In [1]: import numpy as np

In [2]: np.set_printoptions(suppress=True, linewidth=120)

In [3]: F = np.loadtxt("m.csv", delimiter=",")

In [4]: print(F)
[[ 136.    5.    1.   -1.    5.   -3.    2.   -5.    3.   -1.    5.    4.    2.]
 [  -4.  -43.    5.    0.   -3.    4.    4.   -2.    5.    1.    2.    2.    1.]
 [  -2.   -2.   43.    5.   -4.    0.   -1.   -1.    3.   -3.   -1.    3.    2.]
 [  -4.   -3.    4.  183.    3.    4.    0.    5.    3.    0.   -5.   -1.   -5.]
 [  -5.    3.   -1.   -2. -181.   -5.   -3.    5.    4.   -1.   -1.    5.    3.]
 [   2.    0.    4.    2.    2.  100.    2.   -5.   -3.    2.   -2.    2.    1.]
 [  -3.   -4.    4.    4.    2.    0.   62.    3.    4.   -2.    1.   -2.    1.]
 [   1.    3.    1.    2.   -2.    1.    3.  122.    1.    2.   -3.    0.   -4.]
 [   1.    0.   -3.   -3.    3.   -2.    3.   -1.  121.   -2.   -5.    4.   -5.]
 [   3.   -2.    0.    4.   -2.    2.   -3.   -1.   -2.   82.    5.    1.   -1.]
 [  -3.   -4.    4.   -3.   -1.    0.   -2.    4.   -2.   -2.  162.   -2.   -5.]
 [  -3.    4.    3.   -5.    5.    0.    0.    3.   -1.    0.   -3.   65.   -2.]
 [  -1.    3.   -1.    2.    0.    1.    3.    3.    4.    1.   -4.   -2.   41.]]

In [5]: O, V = np.linalg.qr(F[:, :4])[0], np.linalg.qr(F[:, 4:])[0]

In [6]: sv = np.linalg.svd(O.T @ V, compute_uv=False)

In [7]: print(sv.round(2))
[0.24 0.21 0.15 0.08]

In [8]: print(round(np.linalg.norm(F, 2), 2))
185.76

In [9]: print(np.round(np.linalg.norm(F) ** 2 / np.linalg.norm(F, 2) ** 2, 2))
4.99

In [10]: U, sv, Vh = np.linalg.svd(F, full_matrices=False)

In [11]: print(np.round(np.cumsum(sv ** 2) / np.sum(sv ** 2), 2))
[0.2  0.39 0.54 0.65 0.74 0.82 0.88 0.92 0.95 0.97 0.98 0.99 1.  ]

In [12]: print(np.round(sv / sv[0], 2))
[1.   0.97 0.87 0.73 0.66 0.65 0.54 0.44 0.36 0.33 0.24 0.22 0.21]

In [13]: print((sv > 1e-8).sum())
13

In [14]: print(round(np.sqrt((sv ** 2).sum()), 2), round(np.linalg.norm(F), 2))
414.79 414.79

In [15]: print(U.shape, sv.shape, Vh.shape)
(13, 13) (13,) (13, 13)

In [16]: M = np.array([[-0.04, 1.83, 5.88, -3.41, -0.23],
    ...:     [0.12, -4.43, -11.97, 7.82, -0.15],
    ...:     [-0.11, -2.22, -6.19, 3.77, 0.85],
    ...:     [-0.02, 0.26, 0.03, -0.16, -0.07],
    ...:     [-0.26, 2.12, 6.0, -3.57, 0.42],
    ...:     [-0.57, -3.98, -11.8, 8.26, 0.03],
    ...:     [-0.43, 3.56, 12.32, -7.85, 0.2],
    ...:     [-0.77, 2.35, 6.41, -3.79, 0.06]])

In [17]: x0 = np.array([0, 0, 3, 3, 2])

In [18]: y = M @ x0

In [19]: coef, lr = np.zeros(5), 1 / np.linalg.norm(M, 2) ** 2

In [20]: for i in range(30):
    ...:     coef -= lr * M.T @ (M @ coef - y)
    ...:     if i % 10 == 0: print(i, round(np.linalg.norm(M @ coef - y), 2))
    ...: 
0 3.63
10 3.57
20 3.52

In [21]: print(coef.round(2))
[-0.11  0.23  0.74 -0.38  0.06]

In [22]: x0 = np.array([0, 2, 2, 1, 2])

In [23]: y = M @ x0

In [24]: print(np.round(np.linalg.pinv(M) @ M, 2) + 0)
[[1. 0. 0. 0. 0.]
 [0. 1. 0. 0. 0.]
 [0. 0. 1. 0. 0.]
 [0. 0. 0. 1. 0.]
 [0. 0. 0. 0. 1.]]

In [25]: rng = np.random.default_rng(20)

In [26]: y = y + 0.3 * rng.normal(size=8)

In [27]: print(y.round(2))
[ 11.44 -24.92 -10.93   0.38  13.63 -23.39  24.04  13.58]

In [28]: coef, *_ = np.linalg.lstsq(M, y)

In [29]: print(coef.round(2))
[0.43 1.97 2.04 1.08 2.45]
